>>> import numpy as np
>>> from numpy import linalg as LA
>>> np.set_printoptions(precision=1, suppress=True, linewidth=140)
>>> mat = np.load("test6.npy")
>>> mat
array([[1. , 0.2, 0. , 0. , 0. , 0. , 0. , 0. , 0. , 0. ],
       [0.2, 1. , 0.2, 0. , 0. , 0. , 0. , 0. , 0. , 0. ],
       [0. , 0.2, 1. , 0.2, 0. , 0. , 0. , 0. , 0. , 0. ],
       [0. , 0. , 0.2, 1. , 0.2, 0. , 0. , 0. , 0. , 0. ],
       [0. , 0. , 0. , 0.2, 1. , 0.2, 0. , 0. , 0. , 0. ],
       [0. , 0. , 0. , 0. , 0.2, 1. , 0.2, 0. , 0. , 0. ],
       [0. , 0. , 0. , 0. , 0. , 0.2, 1. , 0.2, 0. , 0. ],
       [0. , 0. , 0. , 0. , 0. , 0. , 0.2, 1. , 0.2, 0. ],
       [0. , 0. , 0. , 0. , 0. , 0. , 0. , 0.2, 1. , 0.2],
       [0. , 0. , 0. , 0. , 0. , 0. , 0. , 0. , 0.2, 1. ]])
>>> x = np.array([2, 2, -2, 0, -1, 2, -2, 2, 0, 0])
>>> np.einsum("ij,j->i", mat, x)
array([ 2.4,  2. , -1.6, -0.6, -0.6,  1.4, -1.2,  1.6,  0.4,  0. ])
>>> mat @ np.eye(10)[5]
array([0. , 0. , 0. , 0. , 0.2, 1. , 0.2, 0. , 0. , 0. ])
>>> (mat * x).sum(axis=1)
array([ 2.4,  2. , -1.6, -0.6, -0.6,  1.4, -1.2,  1.6,  0.4,  0. ])
>>> vals, V = LA.eigh(mat)
>>> x = np.array([8, 5, -8, 0, -8, -9, -5, 0, -9, -5])
>>> x @ mat @ x
np.float64(493.8)
>>> np.abs(mat).sum(axis=1).max(), round(np.abs(vals).max(), 1)
(np.float64(1.4), np.float64(1.4))
>>> X = np.loadtxt("arr.csv", delimiter=",")
>>> X
array([[0., 0., 0.],
       [2., 1., 0.],
       [0., 0., 2.]])
>>> np.sort(LA.eigvals(X))
array([0., 1., 2.])
>>> np.prod(np.diag(X)), round(float(LA.det(X)), 1)
(np.float64(0.0), 0.0)
>>> LA.matrix_rank(X - X[0, 0] * np.eye(3))
np.int64(2)
>>> X @ LA.pinv(X) @ X
array([[0., 0., 0.],
       [2., 1., 0.],
       [0., 0., 2.]])
>>> rng = np.random.default_rng(329038)
>>> labels = rng.permutation(3)
>>> labels
array([0, 2, 1])
>>> other = X[labels][:, labels]
>>> other
array([[0., 0., 0.],
       [0., 2., 0.],
       [2., 0., 1.]])
>>> np.allclose(other, X)
False
>>> round(float(LA.det(other)), 1), round(float(LA.det(X[labels])), 1)
(0.0, 0.0)
>>> np.sort(np.abs(LA.eigvals(other)))
array([0., 1., 2.])
>>> (LA.matrix_power((X != 0) + (X.T != 0) + np.eye(3), 3) > 0).astype(int)
array([[1, 1, 0],
       [1, 1, 0],
       [0, 0, 1]])
>>> np.round(LA.det(X), 1)
np.float64(0.0)
>>> np.sort(LA.eigvals(X).real)
array([0., 1., 2.])
>>> F = np.load("layer1.npy")
>>> F
array([[-24.,  14.,  -1.,  -8.],
       [-30.,  19.,  -1.,  -9.],
       [ 24., -12.,  -1.,  12.],
       [ 24., -12.,   1.,  10.]])
>>> other = F / np.sqrt((F ** 2).mean(axis=1, keepdims=True))
>>> F - F.mean(axis=1, keepdims=True)
array([[-19.2,  18.8,   3.8,  -3.2],
       [-24.8,  24.2,   4.2,  -3.8],
       [ 18.2, -17.8,  -6.8,   6.2],
       [ 18.2, -17.8,  -4.8,   4.2]])
>>> LA.matrix_rank(other) == LA.matrix_rank(F)
np.True_
>>> LA.norm(other, axis=1)
array([2., 2., 2., 2.])
>>> other = np.array([[-1, -2, 2], [-2, 0, -1], [0, -1, 1], [3, -1, 1]])
>>> other.T @ F.T
array([[-28., -35.,  36.,  30.],
       [ 57.,  70., -59., -59.],
       [-71., -89.,  71.,  71.]])
>>> other @ F
Traceback (most recent call last):
  File "<python-input-38>", line 1, in <module>
    other @ F
    ~~~~~~^~~
ValueError: matmul: Input operand 1 has a mismatch in its core dimension 0, with gufunc signature (n?,k),(k,m?)->(n?,m?) (size 4 is different from 3)
>>> LA.matrix_rank(F @ other)
np.int64(3)
>>> LA.matrix_rank(np.vstack([F, other.T]))
np.int64(4)
>>> F @ other
array([[-28.,  57., -71.],
       [-35.,  70., -89.],
       [ 36., -59.,  71.],
       [ 30., -59.,  71.]])
>>> np.einsum("ik,kj->ij", F, other)
array([[-28.,  57., -71.],
       [-35.,  70., -89.],
       [ 36., -59.,  71.],
       [ 30., -59.,  71.]])
>>> M = np.array([[1.9, 1.7, -0.2, 0.7, -2.0, 2.3],
...     [0.1, 0.7, 1.6, 0.7, 2.6, 0.1],
...     [0.9, 0.2, 1.8, -0.8, -0.4, 1.5],
...     [1.0, 0.1, 0.6, 0.2, 1.2, 0.7],
...     [1.6, -1.0, 1.1, -1.3, -0.1, -1.1],
...     [-0.1, -0.4, -0.5, -1.3, 0.0, 0.3],
...     [0.8, -1.9, -0.4, 0.9, 0.3, 1.7],
...     [1.8, 0.1, -1.2, 0.1, 0.7, -0.7],
...     [1.8, 1.7, 1.8, -0.9, 0.4, 1.3]])
>>> M
array([[ 1.9,  1.7, -0.2,  0.7, -2. ,  2.3],
       [ 0.1,  0.7,  1.6,  0.7,  2.6,  0.1],
       [ 0.9,  0.2,  1.8, -0.8, -0.4,  1.5],
       [ 1. ,  0.1,  0.6,  0.2,  1.2,  0.7],
       [ 1.6, -1. ,  1.1, -1.3, -0.1, -1.1],
       [-0.1, -0.4, -0.5, -1.3,  0. ,  0.3],
       [ 0.8, -1.9, -0.4,  0.9,  0.3,  1.7],
       [ 1.8,  0.1, -1.2,  0.1,  0.7, -0.7],
       [ 1.8,  1.7,  1.8, -0.9,  0.4,  1.3]])
>>> np.einsum("ij,ji->", F, F)
np.float64(30.0)
>>> np.round(LA.eigvals(F).sum().real, 1)
np.float64(4.0)
>>> np.poly(F)
array([ 1., -4., -7., 22., 24.])
>>> np.kron(np.eye(2, dtype=int), F)
array([[-24.,  14.,  -1.,  -8.,  -0.,   0.,  -0.,  -0.],
       [-30.,  19.,  -1.,  -9.,  -0.,   0.,  -0.,  -0.],
       [ 24., -12.,  -1.,  12.,   0.,  -0.,  -0.,   0.],
       [ 24., -12.,   1.,  10.,   0.,  -0.,   0.,   0.],
       [ -0.,   0.,  -0.,  -0., -24.,  14.,  -1.,  -8.],
       [ -0.,   0.,  -0.,  -0., -30.,  19.,  -1.,  -9.],
       [  0.,  -0.,  -0.,   0.,  24., -12.,  -1.,  12.],
       [  0.,  -0.,   0.,   0.,  24., -12.,   1.,  10.]])
>>> LA.eigvals(F)
array([ 4.,  3., -1., -2.])
